>>> import numpy as np
>>> np.set_printoptions(precision=1, suppress=True, linewidth=100)
>>> m1 = np.loadtxt("w.csv", delimiter=",")
>>> m1
array([[ 1.2,  1.2,  0.6,  1.3,  1.8],
       [ 1.2, -1.9, -2.4,  2.3, -0.5],
       [ 0.6, -2.4,  2.3, -1.1, -2.2],
       [ 1.3,  2.3, -1.1, -1.4, -3.3],
       [ 1.8, -0.5, -2.2, -3.3,  1.9]])
>>> t3 = np.stack([m1, -1 * m1, m1[::-1]])
>>> np.einsum("bij,cij->bc", t3, t3)
array([[ 85.8, -85.8,  12.7],
       [-85.8,  85.8, -12.7],
       [ 12.7, -12.7,  85.8]])
>>> rng = np.random.default_rng(304168)
>>> labels = rng.permutation(5)
>>> A2 = m1[:, labels] * rng.choice([-1, 1], 5)
>>> A2
array([[-1.2,  1.3, -1.8,  0.6,  1.2],
       [ 1.9,  2.3,  0.5, -2.4,  1.2],
       [ 2.4, -1.1,  2.2,  2.3,  0.6],
       [-2.3, -1.4,  3.3, -1.1,  1.3],
       [ 0.5, -3.3, -1.9, -2.2,  1.8]])
>>> Uu, _, Vh = np.linalg.svd(m1.T @ A2)
>>> np.round(Uu @ Vh, 1) + 0
array([[ 0.,  0.,  0.,  0.,  1.],
       [-1.,  0.,  0.,  0.,  0.],
       [ 0.,  0.,  0.,  1.,  0.],
       [ 0.,  1.,  0.,  0.,  0.],
       [ 0.,  0., -1.,  0.,  0.]])
>>> np.round(np.linalg.lstsq(m1, A2)[0], 1) + 0
array([[ 0.,  0.,  0.,  0.,  1.],
       [-1.,  0.,  0.,  0.,  0.],
       [ 0.,  0.,  0.,  1.,  0.],
       [ 0.,  1.,  0.,  0.,  0.],
       [ 0.,  0., -1.,  0.,  0.]])
>>> M = np.load("mat.npy")
>>> M
array([[ 0. ,  2.5, -1.5],
       [-1.4,  0. ,  1.5],
       [-0.6, -1.9, -0.2],
       [ 0.9,  0.4,  0.5],
       [-1.8, -1.4,  0.9],
       [-0.7, -1.1, -0.9],
       [ 0.5, -0.7,  0.6],
       [ 0.6, -2. ,  0. ],
       [-2. ,  0.8, -0.6],
       [ 3.7,  0.8, -0.7],
       [-2.3,  0.7,  1.5],
       [ 0.9, -1.9,  0. ],
       [-0.9,  0.1, -0.3],
       [30. , 22. , 20. ],
       [ 0.3, -1. ,  0.8],
       [ 0.9, -1.1, -0.8],
       [-0.1,  1.4,  1.4],
       [ 0.9, -0.6, -0.6],
       [-0.3, -1. ,  0.6],
       [-0.4,  1.5, -0.6],
       [ 0. ,  1.7,  0.2],
       [-1.5,  0.4,  1.5],
       [-0.6, -0.9,  0.6],
       [-0.4,  0.1,  0.6],
       [-1.1, -1.1,  1. ],
       [ 1.5, -1. ,  0.9],
       [-1.2, -0.2,  0.5],
       [ 0.8, -0.3, -0.6]])
>>> basis = M[[1, 3]].astype(float)
>>> for _ in range(5):
...     labels = np.linalg.norm(M[:, None] - basis, axis=-1).argmin(axis=1)
...     basis = np.array([M[labels == j].mean(axis=0) for j in range(2)])
... 
>>> labels
array([0, 0, 0, 0, 0, 0, 0, 0, 0, 0, 0, 0, 0, 1, 0, 0, 0, 0, 0, 0, 0, 0, 0, 0, 0, 0, 0, 0])
>>> basis[1] - basis[0]
array([30.2, 22.2, 19.8])
>>> np.abs(basis[1] - basis[0]).argmax()
np.int64(0)
>>> A2 = np.c_[M[:, :1] @ np.array([[-1]]), np.array([3, 2, 0, 2, 1, 3, 0, 0, 3, 0, 2, 1, 3, 1, 3, 3, 0, 3, 1, 2, 3, 1, 2, 3, 2, 3, 2, 0])]
>>> A2
array([[  0. ,   3. ],
       [  1.4,   2. ],
       [  0.6,   0. ],
       [ -0.9,   2. ],
       [  1.8,   1. ],
       [  0.7,   3. ],
       [ -0.5,   0. ],
       [ -0.6,   0. ],
       [  2. ,   3. ],
       [ -3.7,   0. ],
       [  2.3,   2. ],
       [ -0.9,   1. ],
       [  0.9,   3. ],
       [-30. ,   1. ],
       [ -0.3,   3. ],
       [ -0.9,   3. ],
       [  0.1,   0. ],
       [ -0.9,   3. ],
       [  0.3,   1. ],
       [  0.4,   2. ],
       [  0. ,   3. ],
       [  1.5,   1. ],
       [  0.6,   2. ],
       [  0.4,   3. ],
       [  1.1,   2. ],
       [ -1.5,   3. ],
       [  1.2,   2. ],
       [ -0.8,   0. ]])
>>> np.round(np.linalg.norm(A2 - M @ np.linalg.lstsq(M, A2)[0], axis=0), 1) + 0
array([ 0. , 10.8])
